% ipython --no-banner

In [1]: import numpy as np

In [2]: import numpy.linalg as la

In [3]: np.set_printoptions(precision=2, suppress=True, linewidth=160)

In [4]: rnd = lambda a: np.round(a, 2) + 0

In [5]: mat = np.load("x.npy")

In [6]: mat
Out[6]: 
array([[ -4.59, -14.89,   0.77],
       [ -3.81, -13.71,  -0.22],
       [ -2.62, -15.6 ,  -2.78],
       [ -4.54, -12.48,  -1.79],
       [ -4.35, -13.91,  -0.04],
       [ -5.88, -14.15,   0.87],
       [ -5.01, -13.66,  -0.07],
       [-21.84,  -0.91,   2.1 ],
       [ -5.54, -14.13,   0.37],
       [ -3.74, -12.07,  -1.07],
       [ -3.37, -14.47,  -0.17],
       [-21.44,  -1.27,   1.48],
       [-20.2 ,  -1.36,   0.06],
       [-22.26,  -1.3 ,   2.13],
       [-20.05,  -0.99,   0.7 ],
       [-21.9 ,  -1.1 ,   1.95],
       [-20.33,   0.77,   2.19],
       [ -3.07, -13.82,  -1.14],
       [-20.97,  -0.77,   1.99],
       [ -3.07, -13.8 ,  -0.55],
       [-23.66,  -1.25,   0.46],
       [ -4.54, -14.38,   0.5 ],
       [-21.55,   0.82,   1.9 ],
       [ -4.53, -14.33,  -1.16],
       [ -3.23, -15.17,   2.11]])

In [7]: out = np.array([[5, 2, 0], [1, 5, 5], [3, 2, 5]])

In [8]: np.vstack([mat, out.T]).shape
Out[8]: (28, 3)

In [9]: Ac = (mat - mat.mean(axis=0)) / mat.std(axis=0)

In [10]: np.argwhere(np.abs(Ac) > 2)
Out[10]: array([[2, 2]])

In [11]: beta = la.lstsq(np.delete(Ac, 0, axis=1), Ac[:, 0])[0]

In [12]: rnd(beta)
Out[12]: array([-0.94, -0.07])

In [13]: np.abs(beta).argmax()
Out[13]: np.int64(0)

In [14]: cov = np.cov(mat, rowvar=False)

In [15]: rnd(np.corrcoef(mat[:, 1], mat[:, 0])[0, 1])
Out[15]: np.float64(-0.99)

In [16]: np.argwhere(np.triu(np.abs(np.corrcoef(mat.T)) > 0.8, 1))
Out[16]: array([[0, 1]])

In [17]: np.median(mat, axis=0)
Out[17]: array([ -5.01, -13.66,   0.46])

In [18]: hat = mat @ la.solve(mat.T @ mat, mat.T)

In [19]: la.matrix_rank(np.eye(25) - hat)
Out[19]: np.int64(22)

In [20]: rnd(np.diag(hat))
Out[20]: array([0.12, 0.06, 0.3 , 0.16, 0.07, 0.11, 0.06, 0.12, 0.08, 0.08, 0.07, 0.1 , 0.16, 0.12, 0.11, 0.11, 0.11, 0.09, 0.11, 0.07, 0.18, 0.09, 0.11, 0.1 , 0.33])

In [21]: rnd(la.eigvalsh(hat))
Out[21]: array([0., 0., 0., 0., 0., 0., 0., 0., 0., 0., 0., 0., 0., 0., 0., 0., 0., 0., 0., 0., 0., 0., 1., 1., 1.])

In [22]: np.allclose(hat @ hat, hat)
Out[22]: True

In [23]: rnd(hat @ mat[:, 2])
Out[23]: 
array([ 0.77, -0.22, -2.78, -1.79, -0.04,  0.87, -0.07,  2.1 ,  0.37, -1.07, -0.17,  1.48,  0.06,  2.13,  0.7 ,  1.95,  2.19, -1.14,  1.99, -0.55,  0.46,
        0.5 ,  1.9 , -1.16,  2.11])
